% ipython --no-banner

In [1]: import numpy as np

In [2]: np.set_printoptions(precision=3, suppress=True, linewidth=160, sign=" ")

In [3]: rnd = lambda a: np.round(a, 3) + 0

In [4]: data = np.load("run19.npy")

In [5]: data
Out[5]: 
array([[ 0,  1,  1,  1, -1,  1,  0, -2, -2],
       [-1,  0,  1, -1, -1, -1,  1,  1,  0],
       [-1, -1,  0,  1,  0, -1, -1, -1,  0],
       [-1,  1, -1,  0,  2,  1,  0,  2,  0],
       [ 1,  1,  0, -2,  0,  1,  0,  0, -1],
       [-1,  1,  1, -1, -1,  0,  2, -1, -1],
       [ 0, -1,  1,  0,  0, -2,  0,  2, -2],
       [ 2, -1,  1, -2,  0,  1, -2,  0,  1],
       [ 2,  0,  0,  0,  1,  1,  2, -1,  0]])

In [6]: rank = np.linalg.matrix_rank(data)

In [7]: rank
Out[7]: np.int64(8)

In [8]: null = np.linalg.svd(data)[2][rank:].T

In [9]: rnd(null[:, 0] / null[np.abs(null[:, 0]).round(6).argmax(), 0])
Out[9]: array([ 0.297,  1.   ,  0.514,  0.081,  0.486, -0.784, -0.243, -0.189,  0.351])

In [10]: [int(np.linalg.matrix_rank(np.delete(data, i, axis=0))) for i in range(9)]
Out[10]: [8, 8, 8, 8, 8, 8, 8, 8, 8]

In [11]: rnd(np.linalg.norm(data) ** 2 / np.linalg.norm(data, 2) ** 2)
Out[11]: np.float64(4.053)

In [12]: np.linalg.norm(data, axis=1).argmax()
Out[12]: np.int64(7)

In [13]: rnd(np.linalg.norm(data, "nuc"))
Out[13]: np.float64(25.492)

In [14]: rnd(np.linalg.norm(data, 1)), rnd(np.linalg.norm(data, np.inf))
Out[14]: (np.float64(10.0), np.float64(10.0))

In [15]: data[1] @ data[8]
Out[15]: np.int64(-3)

In [16]: rnd(np.linalg.norm(data[1] - data[8]))
Out[16]: np.float64(4.899)

In [17]: Uu, sv, Vt = np.linalg.svd(data)

In [18]: V = Vt[:(sv > 1e-8).sum()]

In [19]: rng = np.random.default_rng(487502)

In [20]: x0 = data[0] + -1 * data[8] + rng.integers(2) * np.eye(9)[3]

In [21]: x0
Out[21]: array([-2.,  1.,  1.,  1., -2.,  0., -2., -1., -2.])

In [22]: np.linalg.matrix_rank(np.vstack([data, x0]))
Out[22]: np.int64(8)

In [23]: rnd(np.linalg.norm(x0 - V.T @ V @ x0))
Out[23]: np.float64(0.0)

In [24]: rnd(np.diag(V.T @ V))
Out[24]: array([ 0.964,  0.588,  0.891,  0.997,  0.903,  0.747,  0.976,  0.985,  0.949])

In [25]: z = rng.permutation(9)

In [26]: z
Out[26]: array([ 7,  8,  3,  4,  6,  2,  0,  5,  1])

In [27]: B = data[z][:, z]

In [28]: rnd(np.linalg.det(B)), rnd(np.linalg.det(data[z]))
Out[28]: (np.float64(0.0), np.float64(0.0))

In [29]: np.trace(B)
Out[29]: np.int64(0)

In [30]: Uu, sv, Vt = np.linalg.svd(data)

In [31]: np.argmax(sv[:-1] / (sv[1:] + 1e-6)) + 1
Out[31]: np.int64(8)

In [32]: rnd(sv)
Out[32]: array([ 4.918,  4.918,  4.013,  4.013,  2.755,  2.755,  1.061,  1.061,  0.   ])

In [33]: B = Uu[:, :8] @ np.diag(sv[:8]) @ Vt[:8]

In [34]: rnd(np.linalg.norm(data - B) / np.linalg.norm(data))
Out[34]: np.float64(0.0)

In [35]: rnd(B)
Out[35]: 
array([[ 0.,  1.,  1.,  1., -1.,  1.,  0., -2., -2.],
       [-1.,  0.,  1., -1., -1., -1.,  1.,  1.,  0.],
       [-1., -1.,  0.,  1.,  0., -1., -1., -1.,  0.],
       [-1.,  1., -1.,  0.,  2.,  1.,  0.,  2.,  0.],
       [ 1.,  1.,  0., -2.,  0.,  1.,  0.,  0., -1.],
       [-1.,  1.,  1., -1., -1.,  0.,  2., -1., -1.],
       [ 0., -1.,  1.,  0.,  0., -2.,  0.,  2., -2.],
       [ 2., -1.,  1., -2.,  0.,  1., -2.,  0.,  1.],
       [ 2.,  0.,  0.,  0.,  1.,  1.,  2., -1.,  0.]])

In [36]: rnd(np.abs(data - B).max())
Out[36]: np.float64(0.0)

In [37]: M = np.loadtxt("w.csv", delimiter=",")

In [38]: M
Out[38]: 
array([[ 1.,  1.,  5.,  2.,  0.,  0.,  5.,  2.,  1.],
       [ 5.,  1.,  5.,  0.,  0.,  1.,  3.,  4.,  1.],
       [ 5.,  1.,  5.,  0.,  0.,  1.,  3.,  4.,  1.],
       [ 5.,  2.,  7.,  0.,  0.,  1.,  5.,  4.,  2.],
       [ 5.,  3.,  9.,  2.,  0.,  1.,  7.,  4.,  3.],
       [ 3.,  2.,  7.,  2.,  0.,  0.,  6.,  3.,  2.],
       [ 3.,  0.,  3.,  0.,  0.,  0.,  2.,  3.,  0.],
       [ 5.,  2.,  7.,  0.,  0.,  1.,  5.,  4.,  2.],
       [ 5.,  2.,  7.,  0.,  0.,  1.,  5.,  4.,  2.],
       [ 1.,  0.,  1.,  0.,  0.,  0.,  1.,  2.,  0.],
       [ 5.,  2.,  7.,  0.,  0.,  1.,  5.,  4.,  2.],
       [ 3.,  2.,  7.,  2.,  0.,  0.,  6.,  3.,  2.],
       [ 5.,  1.,  5.,  0.,  0.,  1.,  3.,  4.,  1.],
       [ 5.,  3.,  9.,  2.,  0.,  1.,  7.,  4.,  3.],
       [ 1.,  0.,  3.,  0.,  0.,  0.,  3.,  2.,  0.],
       [ 3.,  0.,  3.,  0.,  0.,  0.,  2.,  3.,  0.],
       [ 1.,  0.,  1.,  0.,  0.,  0.,  1.,  2.,  0.],
       [ 1.,  1.,  5.,  2.,  0.,  0.,  5.,  2.,  1.],
       [ 3.,  1.,  5.,  0.,  0.,  0.,  4.,  3.,  1.],
       [ 3.,  2.,  7.,  2.,  0.,  0.,  6.,  3.,  2.],
       [ 3.,  1.,  5.,  0.,  0.,  0.,  4.,  3.,  1.],
       [ 3.,  2.,  7.,  2.,  0.,  0.,  6.,  3.,  2.],
       [ 1.,  0.,  3.,  0.,  0.,  0.,  3.,  2.,  0.],
       [ 5.,  3.,  9.,  2.,  0.,  1.,  7.,  4.,  3.],
       [ 5.,  3.,  9.,  2.,  0.,  1.,  7.,  4.,  3.],
       [ 3.,  2.,  7.,  2.,  0.,  0.,  6.,  3.,  2.],
       [ 1.,  0.,  3.,  0.,  0.,  0.,  3.,  2.,  0.]])

In [39]: # columns 1 and 8 are equal

In [40]: Uu, sv, Vt = np.linalg.svd(M)

In [41]: V = Vt[:(sv > 1e-8).sum()]

In [42]: x0 = M[8] + 4 * M[25] + rng.integers(2) * np.eye(9)[6]

In [43]: x0
Out[43]: array([ 17.,  10.,  35.,   8.,   0.,   1.,  30.,  16.,  10.])

In [44]: np.allclose(V.T @ V @ x0, x0)
Out[44]: False

In [45]: np.linalg.matrix_rank(np.vstack([M, x0]))
Out[45]: np.int64(7)

In [46]: rnd(V.T @ V)
Out[46]: 
array([[ 0.826,  0.   ,  0.261,  0.   ,  0.   ,  0.   , -0.261,  0.087,  0.   ],
       [ 0.   ,  0.5  ,  0.   ,  0.   ,  0.   ,  0.   ,  0.   ,  0.   ,  0.5  ],
       [ 0.261,  0.   ,  0.609,  0.   ,  0.   ,  0.   ,  0.391, -0.13 ,  0.   ],
       [ 0.   ,  0.   ,  0.   ,  1.   ,  0.   ,  0.   ,  0.   ,  0.   ,  0.   ],
       [ 0.   ,  0.   ,  0.   ,  0.   ,  0.   ,  0.   ,  0.   ,  0.   ,  0.   ],
       [ 0.   ,  0.   ,  0.   ,  0.   ,  0.   ,  1.   ,  0.   ,  0.   ,  0.   ],
       [-0.261,  0.   ,  0.391,  0.   ,  0.   ,  0.   ,  0.609,  0.13 ,  0.   ],
       [ 0.087,  0.   , -0.13 ,  0.   ,  0.   ,  0.   ,  0.13 ,  0.957,  0.   ],
       [ 0.   ,  0.5  ,  0.   ,  0.   ,  0.   ,  0.   ,  0.   ,  0.   ,  0.5  ]])

In [47]: rnd(np.diag(V.T @ V))
Out[47]: array([ 0.826,  0.5  ,  0.609,  1.   ,  0.   ,  1.   ,  0.609,  0.957,  0.5  ])

In [48]: rank = np.linalg.matrix_rank(M)

In [49]: rank
Out[49]: np.int64(6)

In [50]: null = np.linalg.svd(M)[2][rank:].T

In [51]: [int(np.linalg.matrix_rank(M[:i])) for i in range(1, len(M) + 1)]
Out[51]: 
[1,
 2,
 2,
 3,
 4,
 5,
 5,
 5,
 5,
 6,
 6,
 6,
 6,
 6,
 6,
 6,
 6,
 6,
 6,
 6,
 6,
 6,
 6,
 6,
 6,
 6,
 6]

In [52]: np.allclose(M @ null, 0)
Out[52]: True

In [53]: np.linalg.matrix_rank(M.T @ M), np.linalg.matrix_rank(M @ M.T)
Out[53]: (np.int64(6), np.int64(6))

In [54]: [int(np.linalg.matrix_rank(np.delete(M, i, axis=0))) for i in range(27)]
Out[54]: 
[6,
 6,
 6,
 6,
 6,
 6,
 6,
 6,
 6,
 6,
 6,
 6,
 6,
 6,
 6,
 6,
 6,
 6,
 6,
 6,
 6,
 6,
 6,
 6,
 6,
 6,
 6]

In [55]: B = np.array([[1, -1],
    ...:     [1, 1],
    ...:     [2, 2],
    ...:     [2, -2],
    ...:     [-1, 1],
    ...:     [0, 0],
    ...:     [0, 0],
    ...:     [-1, -1],
    ...:     [1, -2]])

In [56]: B.T @ M.T
Out[56]: 
array([[15., 13., 13., 19., 29., 22.,  6., 19., 19.,  1., 19., 22., 13., 29.,  5.,  6.,  1., 15., 12., 22., 12., 22.,  5., 29., 29., 22.,  5.],
       [ 2.,  0.,  0.,  3.,  2.,  2.,  0.,  3.,  3., -1.,  3.,  2.,  0.,  2.,  3.,  0., -1.,  2.,  3.,  2.,  3.,  2.,  3.,  2.,  2.,  2.,  3.]])

In [57]: M @ B
Out[57]: 
array([[15.,  2.],
       [13.,  0.],
       [13.,  0.],
       [19.,  3.],
       [29.,  2.],
       [22.,  2.],
       [ 6.,  0.],
       [19.,  3.],
       [19.,  3.],
       [ 1., -1.],
       [19.,  3.],
       [22.,  2.],
       [13.,  0.],
       [29.,  2.],
       [ 5.,  3.],
       [ 6.,  0.],
       [ 1., -1.],
       [15.,  2.],
       [12.,  3.],
       [22.,  2.],
       [12.,  3.],
       [22.,  2.],
       [ 5.,  3.],
       [29.,  2.],
       [29.,  2.],
       [22.,  2.],
       [ 5.,  3.]])

In [58]: np.einsum("ij,ij->i", M, M)
Out[58]: 
array([  61.,   78.,   78.,  124.,  194.,  115.,   31.,  124.,  124.,    7.,  124.,  115.,   78.,  194.,   23.,   31.,    7.,   61.,   61.,  115.,   61.,
        115.,   23.,  194.,  194.,  115.,   23.])

In [59]: np.einsum("ik,kj->ij", M, B)
Out[59]: 
array([[15.,  2.],
       [13.,  0.],
       [13.,  0.],
       [19.,  3.],
       [29.,  2.],
       [22.,  2.],
       [ 6.,  0.],
       [19.,  3.],
       [19.,  3.],
       [ 1., -1.],
       [19.,  3.],
       [22.,  2.],
       [13.,  0.],
       [29.,  2.],
       [ 5.,  3.],
       [ 6.,  0.],
       [ 1., -1.],
       [15.,  2.],
       [12.,  3.],
       [22.,  2.],
       [12.,  3.],
       [22.,  2.],
       [ 5.,  3.],
       [29.,  2.],
       [29.,  2.],
       [22.,  2.],
       [ 5.,  3.]])
